$ python -q
>>> import numpy as np
>>> np.set_printoptions(precision=1, suppress=True, linewidth=160)
>>> K = np.loadtxt("w.csv", delimiter=",")
>>> K
array([[ 3., -3., -2.,  0., -3., -1., -2., -1.],
       [-1.,  3., -3., -2.,  0., -3., -1., -2.],
       [-2., -1.,  3., -3., -2.,  0., -3., -1.],
       [-1., -2., -1.,  3., -3., -2.,  0., -3.],
       [-3., -1., -2., -1.,  3., -3., -2.,  0.],
       [ 0., -3., -1., -2., -1.,  3., -3., -2.],
       [-2.,  0., -3., -1., -2., -1.,  3., -3.],
       [-3., -2.,  0., -3., -1., -2., -1.,  3.]])
>>> G = K.T @ K
>>> G
array([[37.,  1.,  4., 19., -4., 19.,  4.,  1.],
       [ 1., 37.,  1.,  4., 19., -4., 19.,  4.],
       [ 4.,  1., 37.,  1.,  4., 19., -4., 19.],
       [19.,  4.,  1., 37.,  1.,  4., 19., -4.],
       [-4., 19.,  4.,  1., 37.,  1.,  4., 19.],
       [19., -4., 19.,  4.,  1., 37.,  1.,  4.],
       [ 4., 19., -4., 19.,  4.,  1., 37.,  1.],
       [ 1.,  4., 19., -4., 19.,  4.,  1., 37.]])
>>> np.trace(G), (K ** 2).sum()
(np.float64(296.0), np.float64(296.0))
>>> np.diag(G)
array([37., 37., 37., 37., 37., 37., 37., 37.])
>>> np.linalg.eigvalsh(G)[::-1]
array([81. , 66.5, 66.5, 25. , 25. , 15.5, 15.5,  1. ])
>>> np.linalg.svd(K, compute_uv=False) ** 2
array([81. , 66.5, 66.5, 25. , 25. , 15.5, 15.5,  1. ])
>>> np.linalg.matrix_rank(G)
np.int64(8)
>>> A2 = np.linalg.inv(K)
>>> (np.abs(A2) > 1e-9).astype(int)
array([[1, 1, 1, 1, 1, 1, 1, 1],
       [1, 1, 1, 1, 1, 1, 1, 1],
       [1, 1, 1, 1, 1, 1, 1, 1],
       [1, 1, 1, 1, 1, 1, 1, 1],
       [1, 1, 1, 1, 1, 1, 1, 1],
       [1, 1, 1, 1, 1, 1, 1, 1],
       [1, 1, 1, 1, 1, 1, 1, 1],
       [1, 1, 1, 1, 1, 1, 1, 1]])
>>> round(float(np.linalg.det(K) * np.linalg.det(A2)), 1)
1.0
>>> np.round(K @ A2, 1) + 0
array([[1., 0., 0., 0., 0., 0., 0., 0.],
       [0., 1., 0., 0., 0., 0., 0., 0.],
       [0., 0., 1., 0., 0., 0., 0., 0.],
       [0., 0., 0., 1., 0., 0., 0., 0.],
       [0., 0., 0., 0., 1., 0., 0., 0.],
       [0., 0., 0., 0., 0., 1., 0., 0.],
       [0., 0., 0., 0., 0., 0., 1., 0.],
       [0., 0., 0., 0., 0., 0., 0., 1.]])
>>> x0 = np.array([-1, -1, 0, -2, 1, 1, 2, -1])
>>> target = K @ x0
>>> target
array([-7., -1.,  2., -5.,  2.,  5., 10.,  3.])
>>> np.round(np.linalg.solve(K, target + K[:, 3]), 1) + 0
array([-1., -1.,  0., -1.,  1.,  1.,  2., -1.])
>>> np.round(np.linalg.solve(K, target), 1) + 0
array([-1., -1.,  0., -2.,  1.,  1.,  2., -1.])
>>> (K + K.T) / 2
array([[ 3. , -2. , -2. , -0.5, -3. , -0.5, -2. , -2. ],
       [-2. ,  3. , -2. , -2. , -0.5, -3. , -0.5, -2. ],
       [-2. , -2. ,  3. , -2. , -2. , -0.5, -3. , -0.5],
       [-0.5, -2. , -2. ,  3. , -2. , -2. , -0.5, -3. ],
       [-3. , -0.5, -2. , -2. ,  3. , -2. , -2. , -0.5],
       [-0.5, -3. , -0.5, -2. , -2. ,  3. , -2. , -2. ],
       [-2. , -0.5, -3. , -0.5, -2. , -2. ,  3. , -2. ],
       [-2. , -2. , -0.5, -3. , -0.5, -2. , -2. ,  3. ]])
>>> round(np.abs(np.linalg.eigvals(K)).max(), 1)
np.float64(9.0)
>>> np.allclose(K, K.T)
False
>>> (K - K.T) / 2
array([[ 0. , -1. ,  0. ,  0.5,  0. , -0.5,  0. ,  1. ],
       [ 1. ,  0. , -1. ,  0. ,  0.5,  0. , -0.5,  0. ],
       [ 0. ,  1. ,  0. , -1. ,  0. ,  0.5,  0. , -0.5],
       [-0.5,  0. ,  1. ,  0. , -1. ,  0. ,  0.5,  0. ],
       [ 0. , -0.5,  0. ,  1. ,  0. , -1. ,  0. ,  0.5],
       [ 0.5,  0. , -0.5,  0. ,  1. ,  0. , -1. ,  0. ],
       [ 0. ,  0.5,  0. , -0.5,  0. ,  1. ,  0. , -1. ],
       [-1. ,  0. ,  0.5,  0. , -0.5,  0. ,  1. ,  0. ]])
>>> np.allclose(K @ K.T, K.T @ K)
True
>>> K @ K
array([[32., -8., 10., 22., -8., 16.,  7., 10.],
       [10., 32., -8., 10., 22., -8., 16.,  7.],
       [ 7., 10., 32., -8., 10., 22., -8., 16.],
       [16.,  7., 10., 32., -8., 10., 22., -8.],
       [-8., 16.,  7., 10., 32., -8., 10., 22.],
       [22., -8., 16.,  7., 10., 32., -8., 10.],
       [10., 22., -8., 16.,  7., 10., 32., -8.],
       [-8., 10., 22., -8., 16.,  7., 10., 32.]])
>>> A2 = np.array([[3, -5, -5, 0, -1],
...     [5, 0, 2, 5, 0],
...     [-3, -5, 3, -4, -3],
...     [0, 0, 3, 1, 1],
...     [-5, -3, -4, 5, -5]])
>>> X = np.triu(A2)
>>> X
array([[ 3, -5, -5,  0, -1],
       [ 0,  0,  2,  5,  0],
       [ 0,  0,  3, -4, -3],
       [ 0,  0,  0,  1,  1],
       [ 0,  0,  0,  0, -5]])
>>> np.allclose(X[:-1].T @ np.linalg.lstsq(X[:-1].T, X[-1])[0], X[-1])
True
>>> np.round(X @ np.linalg.pinv(X) @ X, 1) + 0
array([[ 3., -5., -5.,  0., -1.],
       [ 0.,  0.,  2.,  5.,  0.],
       [ 0.,  0.,  3., -4., -3.],
       [ 0.,  0.,  0.,  1.,  1.],
       [ 0.,  0.,  0.,  0., -5.]])
>>> np.abs(np.diag(np.linalg.qr(X)[1])) > 1e-9
array([ True, False,  True,  True,  True])
>>> np.linalg.lstsq(X[:-1].T, X[-1])[2]
np.int32(4)
>>> U, sigma, Vh = np.linalg.svd(X)
>>> np.argmax(sigma[:-1] / (sigma[1:] + 1e-6)) + 1
np.int64(4)
>>> A2 = U[:, :4] @ np.diag(sigma[:4]) @ Vh[:4]
>>> round(float(np.abs(X - A2).max()), 1)
0.0
>>> np.linalg.matrix_rank(A2)
np.int64(4)
>>> round(float(np.linalg.norm(X - A2) / np.linalg.norm(X)), 1)
0.0
>>> rk = np.linalg.matrix_rank(X)
>>> rk
np.int64(4)
>>> N = np.linalg.svd(X)[2][rk:].T
>>> np.round(N[:, 0] / N[np.abs(N[:, 0]).round(6).argmax(), 0], 1) + 0
array([1. , 0.6, 0. , 0. , 0. ])
>>> U, sigma, Vh = np.linalg.svd(X, full_matrices=False)
>>> np.round(np.sqrt((sigma ** 2).sum()), 1), round(np.linalg.norm(X), 1)
(np.float64(12.2), np.float64(12.2))
>>> np.cumsum(sigma ** 2) / np.sum(sigma ** 2)
array([0.4, 0.8, 1. , 1. , 1. ])
>>> np.round(U.T @ U, 1) + 0
array([[1., 0., 0., 0., 0.],
       [0., 1., 0., 0., 0.],
       [0., 0., 1., 0., 0.],
       [0., 0., 0., 1., 0.],
       [0., 0., 0., 0., 1.]])
>>> rng = np.random.default_rng(5921)
>>> idx = rng.permutation(8)
>>> idx
array([3, 7, 1, 4, 5, 0, 6, 2])
>>> A2 = K[idx][:, idx]
>>> np.allclose(A2, K)
False
>>> A2
array([[ 3., -3., -2., -3., -2., -1.,  0., -1.],
       [-3.,  3., -2., -1., -2., -3., -1.,  0.],
       [-2., -2.,  3.,  0., -3., -1., -1., -3.],
       [-1.,  0., -1.,  3., -3., -3., -2., -2.],
       [-2., -2., -3., -1.,  3.,  0., -3., -1.],
       [ 0., -1., -3., -3., -1.,  3., -2., -2.],
       [-1., -3.,  0., -2., -1., -2.,  3., -3.],
       [-3., -1., -1., -2.,  0., -2., -3.,  3.]])
>>> np.trace(A2)
np.float64(24.0)
>>> np.diag(A2)
array([3., 3., 3., 3., 3., 3., 3., 3.])
>>> np.round(np.linalg.det(A2), 1), round(float(np.linalg.det(K[idx])), 1)
(np.float64(-232425.0), 232425.0)
>>> M = np.load("arr.npy")
>>> M
array([[-5.,  0.,  0.,  0.],
       [ 0., -1., -1.,  0.],
       [ 0., -2., -2., -2.],
       [ 0.,  2., -1.,  0.]])
>>> np.einsum("ij,ji->", M, M)
np.float64(38.0)
>>> np.linalg.eigvals(M)
array([ 1.4, -3. , -1.4, -5. ])
>>> round(float(np.linalg.det(M[::-1])), 1)
-30.0
>>> np.poly(M)
array([  1.,   8.,  13., -16., -30.])
>>> A2 = np.array([[3, 6, 0], [2, 0, 2], [9, 7, 0], [4, 2, 5]])
>>> np.linalg.matrix_rank(np.vstack([M, A2.T]))
np.int64(4)
>>> np.einsum("ik,kj->ji", M, A2)
array([[-15., -11., -30.,  -5.],
       [-30.,  -7., -18.,  -7.],
       [  0.,  -2., -14.,   4.]])
>>> np.vstack([M, A2.T]).shape
(7, 4)
>>> ang = np.radians(60)
>>> r_ = np.eye(4)
>>> r_[2, 2] = r_[0, 0] = np.cos(ang)
>>> r_[2, 0], r_[0, 2] = -np.sin(ang), np.sin(ang)
>>> r_
array([[ 0.5,  0. ,  0.9,  0. ],
       [ 0. ,  1. ,  0. ,  0. ],
       [-0.9,  0. ,  0.5,  0. ],
       [ 0. ,  0. ,  0. ,  1. ]])
>>> A2 = M @ r_.T
>>> np.abs(A2 - M).max(axis=0)
array([2.5, 0. , 4.3, 0. ])
>>> np.allclose(np.linalg.norm(M, axis=1), np.linalg.norm(A2, axis=1))
True
>>> np.allclose(M @ M.T, A2 @ A2.T)
True
>>> idx = rng.permutation(4)
>>> idx
array([2, 0, 3, 1])
>>> A2 = M[idx][:, idx]
>>> round(np.linalg.det(A2), 1), round(np.linalg.det(M[idx]), 1)
(np.float64(-30.0), np.float64(30.0))
>>> np.trace(A2)
np.float64(-8.0)
>>> np.sort(np.abs(np.linalg.eigvals(A2)))
array([1.4, 1.4, 3. , 5. ])
>>> M - M[0]
array([[ 0.,  0.,  0.,  0.],
       [ 5., -1., -1.,  0.],
       [ 5., -2., -2., -2.],
       [ 5.,  2., -1.,  0.]])
>>> M.sum(axis=1)
array([-5., -2., -6.,  1.])
>>> np.abs(M).max()
np.float64(5.0)
>>> np.unravel_index(np.abs(M).argmax(), M.shape)
(np.int64(0), np.int64(0))
>>> np.count_nonzero(M)
np.int64(8)
>>> np.diff(M, axis=0)
array([[ 5., -1., -1.,  0.],
       [ 0., -1., -1., -2.],
       [ 0.,  4.,  1.,  2.]])
>>> M.shape
(4, 4)
>>> W0 = np.load("mat.npy")
>>> W0
array([[0, 5, 1, 5, 4, 5, 2, 3, 1, 1, 3, 0, 3],
       [0, 0, 1, 0, 2, 1, 4, 5, 0, 5, 0, 2, 1],
       [0, 0, 0, 1, 5, 0, 5, 5, 5, 2, 5, 5, 2],
       [0, 0, 0, 0, 0, 1, 5, 4, 0, 2, 1, 5, 0],
       [0, 0, 0, 0, 0, 4, 3, 5, 3, 3, 2, 2, 3],
       [0, 0, 0, 0, 0, 0, 4, 4, 4, 0, 2, 5, 2],
       [0, 0, 0, 0, 0, 0, 0, 5, 2, 3, 1, 5, 1],
       [0, 0, 0, 0, 0, 0, 0, 0, 1, 2, 0, 0, 5],
       [0, 0, 0, 0, 0, 0, 0, 0, 0, 1, 1, 2, 4],
       [0, 0, 0, 0, 0, 0, 0, 0, 0, 0, 5, 1, 3],
       [0, 0, 0, 0, 0, 0, 0, 0, 0, 0, 0, 4, 1],
       [0, 0, 0, 0, 0, 0, 0, 0, 0, 0, 0, 0, 5],
       [0, 0, 0, 0, 0, 0, 0, 0, 0, 0, 0, 0, 0]])
>>> hat = np.triu(np.array([[1, 0, 0, 1], [3, 1, 3, 2], [2, 3, 1, 2], [1, 0, 3, 0]]), 1) + np.eye(4)
>>> A2 = hat @ M @ np.linalg.inv(hat)
>>> hat @ M - M @ hat
array([[ 0.,  2., -1.,  5.],
       [ 0., -2., -5., -2.],
       [ 0.,  4.,  4.,  8.],
       [ 0.,  0., -6., -2.]])
>>> np.poly(A2)
array([  1.,   8.,  13., -16., -30.])
>>> np.linalg.matrix_rank(A2)
np.int64(4)
>>> np.unique(W0.round(6), axis=0).shape
(13, 13)
>>> np.abs(np.diag(np.linalg.qr(W0)[1])) > 1e-9
array([False, False, False, False, False, False, False, False, False, False, False, False, False])
>>> U, sigma, Vh = np.linalg.svd(W0)
>>> np.argmax(sigma[:-1] / (sigma[1:] + 1e-6)) + 1
np.int64(11)
>>> sigma.round(1) + 0
array([22.2, 10.1,  8.5,  7. ,  4.7,  4.2,  4. ,  3.8,  1.7,  1. ,  0.5,  0. ,  0. ])
>>> A2 = U[:, :11] @ np.diag(sigma[:11]) @ Vh[:11]
>>> round(float(np.linalg.norm(W0 - A2, 2)), 1), round(sigma[11], 1)
(0.0, np.float64(0.0))
>>> np.round(np.linalg.norm(W0 - A2) / np.linalg.norm(W0), 1)
np.float64(0.0)
>>> J = np.load("layer16.npy")
>>> J
array([[-0.1,  0. ,  2.1,  2.1],
       [-0.1, -0.2,  2. ,  2.1],
       [ 0. , -0.1,  1.8,  2.1],
       [-0.2,  0.1,  2.1,  1.9],
       [ 0. ,  0. ,  1.9,  1.8],
       [ 0.1,  0.2,  2.1,  1.9],
       [ 0.1,  0.1,  1.9,  1.9],
       [ 0.1,  0. ,  2. ,  2.1],
       [ 0. ,  0.1,  1.9,  1.9],
       [ 0.1,  0. ,  2.2,  2.1],
       [-0.1, -0.1,  1.9,  2.1],
       [-0.1,  0.1,  2. ,  1.9],
       [-0.1,  3. , -1.1, -2. ],
       [ 0.2,  3. , -1. , -2. ],
       [-0.1,  3. , -1.1, -2. ],
       [-0.2,  2.9, -0.8, -2. ],
       [ 0.1,  2.9, -1.2, -1.9],
       [-0.1,  2.9, -1.1, -2.4],
       [ 0. ,  2.9, -0.9, -2. ],
       [ 0. ,  3. , -1.1, -2. ],
       [ 0. ,  3.1, -1.2, -2.3],
       [-0.1,  3.2, -0.8, -2. ],
       [-0.1,  2.9, -0.9, -2. ],
       [-0.2,  3.1, -1.1, -1.9],
       [-1.1,  1.8,  3.1, -2.1],
       [-1.1,  2. ,  3. , -2.1],
       [-1.1,  2. ,  2.9, -2. ],
       [-0.9,  2. ,  3.1, -1.9],
       [-1.1,  1.9,  3. , -1.9],
       [-1. ,  2. ,  3.1, -1.9],
       [-1.1,  2.1,  2.9, -2. ],
       [-0.9,  1.8,  2.8, -2. ],
       [-1.1,  2. ,  3. , -1.9],
       [-1.2,  1.9,  3.2, -2. ],
       [-1. ,  1.9,  3.1, -1.9],
       [-0.8,  1.9,  2.9, -1.8]])
>>> x0 = np.array([3, 3, 2, -2])
>>> target = J @ x0
>>> np.round(np.linalg.pinv(J) @ J, 1) + 0
array([[1., 0., 0., 0.],
       [0., 1., 0., 0.],
       [0., 0., 1., 0.],
       [0., 0., 0., 1.]])
>>> np.linalg.solve(J.T @ J, J.T @ target)
array([ 3.,  3.,  2., -2.])
>>> target = target + 0.1 * rng.normal(size=36)
>>> target
array([-0.2, -1.1, -0.9,  0.1,  0.2,  1.2,  0.7, -0.1,  0.3,  0.4, -1. ,  0.3, 10.4, 11.7, 10.5, 10.5, 10.4, 11. , 10.8, 10.8, 11.5, 11.7, 10.5, 10.3, 12.4,
       12.8, 12.5, 13.3, 12. , 12.9, 12.8, 12.3, 12.4, 12.4, 12.8, 12.7])
>>> coef, *_ = np.linalg.lstsq(J, target)
>>> [round(float(np.linalg.norm(np.linalg.solve(J.T @ J + lam * np.eye(4), J.T @ target))), 2) for lam in (0, 1, 10, 100)]
[5.06, 3.72, 3.44, 2.54]
>>> np.round(np.linalg.norm(target - J @ coef), 1)
np.float64(0.4)
>>> A2 = np.c_[J[:, :2] @ np.array([[0, 0], [2, 2]]), np.array([2, 4, 3, 0, 1, 1, 1, 0, 3, 5, 5, 2, 4, 5, 0, 1, 0, 5, 1, 2, 5, 0, 0, 0, 2, 0, 1, 3, 0, 4, 4, 4, 5, 4, 2, 1])]
>>> A2
array([[ 0. ,  0. ,  2. ],
       [-0.4, -0.4,  4. ],
       [-0.2, -0.2,  3. ],
       [ 0.2,  0.2,  0. ],
       [ 0. ,  0. ,  1. ],
       [ 0.4,  0.4,  1. ],
       [ 0.2,  0.2,  1. ],
       [ 0. ,  0. ,  0. ],
       [ 0.2,  0.2,  3. ],
       [ 0. ,  0. ,  5. ],
       [-0.2, -0.2,  5. ],
       [ 0.2,  0.2,  2. ],
       [ 6. ,  6. ,  4. ],
       [ 6. ,  6. ,  5. ],
       [ 6. ,  6. ,  0. ],
       [ 5.8,  5.8,  1. ],
       [ 5.8,  5.8,  0. ],
       [ 5.8,  5.8,  5. ],
       [ 5.8,  5.8,  1. ],
       [ 6. ,  6. ,  2. ],
       [ 6.2,  6.2,  5. ],
       [ 6.4,  6.4,  0. ],
       [ 5.8,  5.8,  0. ],
       [ 6.2,  6.2,  0. ],
       [ 3.6,  3.6,  2. ],
       [ 4. ,  4. ,  0. ],
       [ 4. ,  4. ,  1. ],
       [ 4. ,  4. ,  3. ],
       [ 3.8,  3.8,  0. ],
       [ 4. ,  4. ,  4. ],
       [ 4.2,  4.2,  4. ],
       [ 3.6,  3.6,  4. ],
       [ 4. ,  4. ,  5. ],
       [ 3.8,  3.8,  4. ],
       [ 3.8,  3.8,  2. ],
       [ 3.8,  3.8,  1. ]])
>>> np.round(np.linalg.norm(A2 - J @ np.linalg.lstsq(J, A2)[0], axis=0), 1) + 0
array([ 0. ,  0. , 11.1])
>>> np.linalg.norm(np.linalg.qr(J)[0].T @ A2, axis=0) ** 2 / ((A2 ** 2).sum(axis=0) + 1e-12)
array([1. , 1. , 0.6])
>>> np.linalg.matrix_rank(np.c_[J, A2])
np.int64(5)
>>> np.round(np.linalg.lstsq(J, A2[:, 0])[0], 1) + 0
array([0., 2., 0., 0.])
